$ python -q
>>> import numpy as np
>>> from numpy import linalg as LA
>>> np.set_printoptions(precision=4, suppress=True, linewidth=200)
>>> r0 = np.array([8, 1, 2, 3, 0, 9])
>>> rng = np.random.default_rng(691)
>>> mat = np.outer(rng.normal(size=29), r0) + 0.1 * rng.normal(size=(29, 6))
>>> mat
array([[ -7.0657,  -0.9063,  -1.8739,  -2.677 ,  -0.126 ,  -8.2393],
       [ -8.7476,  -0.9852,  -2.2154,  -3.4429,   0.1577,  -9.9519],
       [-11.0526,  -1.3298,  -2.6506,  -4.1402,  -0.0156, -12.2329],
       [ -3.6954,  -0.4639,  -0.8464,  -1.1698,   0.1076,  -4.0999],
       [ 13.3489,   1.5185,   3.2883,   4.7514,   0.0341,  14.8739],
       [  5.994 ,   0.6908,   1.4329,   2.1642,   0.1386,   6.8157],
       [  1.1757,   0.1468,   0.3093,   0.3393,   0.0976,   1.2433],
       [ 12.9942,   1.7713,   3.345 ,   4.9457,   0.0918,  14.7548],
       [ -5.5742,  -0.4649,  -1.4491,  -2.1945,   0.0336,  -6.3619],
       [ 18.422 ,   2.2821,   4.6089,   7.0024,  -0.0184,  20.7462],
       [ -9.8421,  -1.2588,  -2.4897,  -3.8248,   0.0509, -11.0928],
       [ 14.1162,   1.896 ,   3.5379,   5.4461,  -0.1077,  16.0066],
       [-14.5971,  -2.0192,  -3.8012,  -5.3832,  -0.0665, -16.5806],
       [  2.3876,   0.1969,   0.6975,   0.8142,  -0.0664,   2.573 ],
       [ -1.8309,  -0.3457,  -0.4938,  -0.6409,  -0.1547,  -2.2672],
       [ 11.9803,   1.3291,   2.9361,   4.5636,  -0.0918,  13.0979],
       [  2.1769,   0.2329,   0.3713,   0.7859,   0.0493,   2.5434],
       [  6.6917,   0.8673,   1.6383,   2.4392,   0.0477,   7.5144],
       [  4.8004,   0.7593,   1.105 ,   1.7466,   0.0998,   5.2091],
       [-12.9177,  -1.6943,  -2.9826,  -4.7547,   0.0265, -14.4068],
       [ -7.5891,  -1.1336,  -1.8537,  -2.7677,  -0.1287,  -8.4363],
       [ -7.8104,  -0.9967,  -1.823 ,  -2.8931,  -0.0337,  -8.7573],
       [ 10.7996,   1.3067,   2.434 ,   4.0288,  -0.0637,  12.0792],
       [ -9.7391,  -1.3921,  -2.3285,  -3.8161,   0.1267, -10.9098],
       [ -3.1141,  -0.409 ,  -0.6509,  -1.0403,   0.1763,  -3.608 ],
       [  4.7936,   0.794 ,   1.0648,   1.8713,   0.1187,   5.5668],
       [  2.1371,   0.3297,   0.6302,   0.8387,   0.0036,   2.5219],
       [  2.4787,   0.3657,   0.5397,   0.8653,   0.0213,   2.9493],
       [ 11.5127,   1.4394,   2.9033,   4.4301,  -0.1198,  13.3088]])
>>> U, sig, Vh = LA.svd(mat)
>>> sig
array([77.6463,  0.6913,  0.6018,  0.5295,  0.4856,  0.3613])
>>> A2 = U[:, :1] @ np.diag(sig[:1]) @ Vh[:1]
>>> print(np.round(LA.norm(mat - A2, 2), 4), round(float(sig[1]), 4))
0.6913 0.6913
>>> LA.matrix_rank(mat, rtol=0.05)
np.int64(1)
>>> round(np.abs(mat - A2).max(), 4)
np.float64(0.2506)
>>> print(LA.matrix_rank(A2))
1
